>>> import numpy as np
>>> import numpy.linalg as la
>>> np.set_printoptions(precision=2, suppress=True, linewidth=160)
>>> rd = lambda a: np.round(a, 2) + 0
>>> data = np.loadtxt("a.csv", delimiter=",")
>>> data
array([[  2.,  -2.,  -3.,  -1.,  -2.,  -3.,  -2.,   2.,  -3.,  -1.,  -3.,   0.,   3.],
       [  3.,   1.,  -3.,  -3.,   0.,  -5.,   0.,   4.,   0.,   1.,  -5.,  -2.,   5.],
       [  5.,   0.,   0.,  -6.,  -2.,  -8.,  -2.,   4.,  -2.,   0.,  -2.,  -2.,   2.],
       [  8.,   0.,   0.,  -6.,  -5., -10.,  -2.,   6.,  -3.,   0.,  -1.,   1.,  -1.],
       [  8.,   3.,  -1.,  -4.,  -7.,  -7.,   0.,   6.,  -4.,  -1.,   0.,   1.,  -4.],
       [ 11.,   4.,  -3.,  -5.,  -8., -10.,   3.,   9.,  -7.,  -2.,  -1.,   2.,  -2.],
       [ 10.,   5.,  -4.,  -7., -11., -13.,   5.,   9.,  -9.,   0.,   0.,   1.,  -5.],
       [  7.,   4.,  -7.,  -8., -11., -16.,   7.,   8., -10.,   2.,   0.,   2.,  -5.],
       [  7.,   4., -10., -11., -10., -13.,   6.,  11., -13.,   1.,   2.,   5.,  -8.],
       [  7.,   1., -12., -10., -10., -11.,   3.,  10., -16.,   2.,   3.,   6.,  -6.],
       [  8.,   1., -10., -11.,  -8., -14.,   2.,  13., -19.,   0.,   6.,   7.,  -3.],
       [  6.,   0., -10.,  -9., -10., -11.,  -1.,  15., -21.,   1.,   4.,   4.,  -1.],
       [  6.,   3., -13., -12., -13., -13.,   2.,  13., -23.,  -1.,   4.,   1.,   0.],
       [  3.,   0., -10., -11., -15., -12.,   2.,  16., -20.,   1.,   7.,   2.,   1.],
       [  6.,  -1., -11., -10., -13., -13.,   1.,  13., -17.,   4.,   8.,   2.,  -1.],
       [  3.,  -2.,  -9., -11., -11., -13.,   4.,  13., -18.,   4.,   6.,   4.,   2.],
       [  6.,   1., -11., -10., -12., -11.,   2.,  10., -19.,   4.,   8.,   7.,   3.],
       [  4.,   0., -13.,  -8., -13., -11.,   3.,  12., -18.,   5.,  11.,   5.,   6.],
       [  1.,  -1., -10., -11., -10.,  -9.,   6.,  12., -16.,   3.,  11.,   3.,   9.],
       [  3.,  -2., -10., -11., -11., -12.,   9.,  14., -15.,   3.,  11.,   1.,  11.],
       [  5.,   0., -13.,  -8., -14., -13.,   9.,  16., -12.,   4.,   9.,   0.,  13.],
       [  7.,   2., -12.,  -9., -13., -11.,   6.,  13., -13.,   1.,   7.,  -2.,  15.],
       [  6.,   2.,  -9.,  -8., -13., -13.,   4.,  16., -15.,   2.,   6.,   1.,  13.],
       [  9.,   0.,  -6.,  -8., -16., -14.,   6.,  13., -13.,   5.,   9.,   4.,  10.],
       [  9.,   1.,  -4.,  -9., -13., -16.,   8.,  14., -13.,   7.,  10.,   5.,  12.],
       [ 12.,   3.,  -4., -12., -16., -19.,   8.,  12., -16.,   5.,  11.,   4.,  15.],
       [ 10.,   6.,  -3., -14., -18., -20.,   6.,   9., -14.,   4.,  13.,   3.,  12.],
       [ 11.,   8.,  -4., -13., -20., -22.,   8.,   7., -17.,   7.,  15.,   1.,  13.],
       [  9.,   9.,  -7., -13., -22., -19.,   5.,   7., -20.,   5.,  15.,   0.,  15.],
       [  6.,  10.,  -5., -15., -25., -22.,   6.,   7., -22.,   8.,  14.,   3.,  13.],
       [  6.,  13.,  -5., -13., -26., -20.,   9.,   5., -24.,   7.,  17.,   5.,  11.],
       [  9.,  13.,  -2., -16., -23., -17.,   8.,   8., -27.,   8.,  17.,   5.,  11.],
       [  9.,  14.,  -2., -17., -21., -20.,  11.,  10., -27.,  11.,  16.,   4.,   8.],
       [  7.,  12.,   1., -16., -20., -21.,  10.,   9., -26.,  10.,  15.,   7.,   5.],
       [ 10.,  11.,   1., -17., -21., -19.,  10.,  12., -28.,   7.,  18.,   5.,   6.],
       [ 11.,  11.,  -2., -15., -18., -18.,  10.,  11., -29.,   8.,  20.,   3.,   8.],
       [ 13.,  11.,  -2., -15., -21., -16.,  12.,  11., -27.,  11.,  18.,   4.,  11.],
       [ 15.,  10.,   1., -12., -19., -14.,  11.,  12., -30.,  13.,  18.,   6.,  13.],
       [ 12.,   8.,   3.,  -9., -17., -13.,   8.,  12., -27.,  11.,  21.,   8.,  16.],
       [ 15.,   8.,   6.,  -9., -14., -12.,   6.,  10., -30.,  12.,  21.,   8.,  14.],
       [ 12.,   5.,   7.,  -8., -17., -10.,   6.,   8., -28.,  11.,  24.,   7.,  14.],
       [ 13.,   7.,   9.,  -8., -17., -11.,   5.,  11., -28.,  12.,  23.,   4.,  14.]])
>>> C = data[[6, 34]].astype(float)
>>> for _ in range(5):
...     idx = la.norm(data[:, None] - C, axis=-1).argmin(axis=1)
...     C = np.array([data[idx == j].mean(axis=0) for j in range(2)])
... 
>>> idx
array([0, 0, 0, 0, 0, 0, 0, 0, 0, 0, 0, 0, 0, 0, 0, 0, 0, 0, 0, 0, 0, 0, 0, 0, 0, 1, 1, 1, 1, 1, 1, 1, 1, 1, 1, 1, 1, 1, 1, 1, 1, 1])
>>> np.bincount(idx)
array([25, 17])
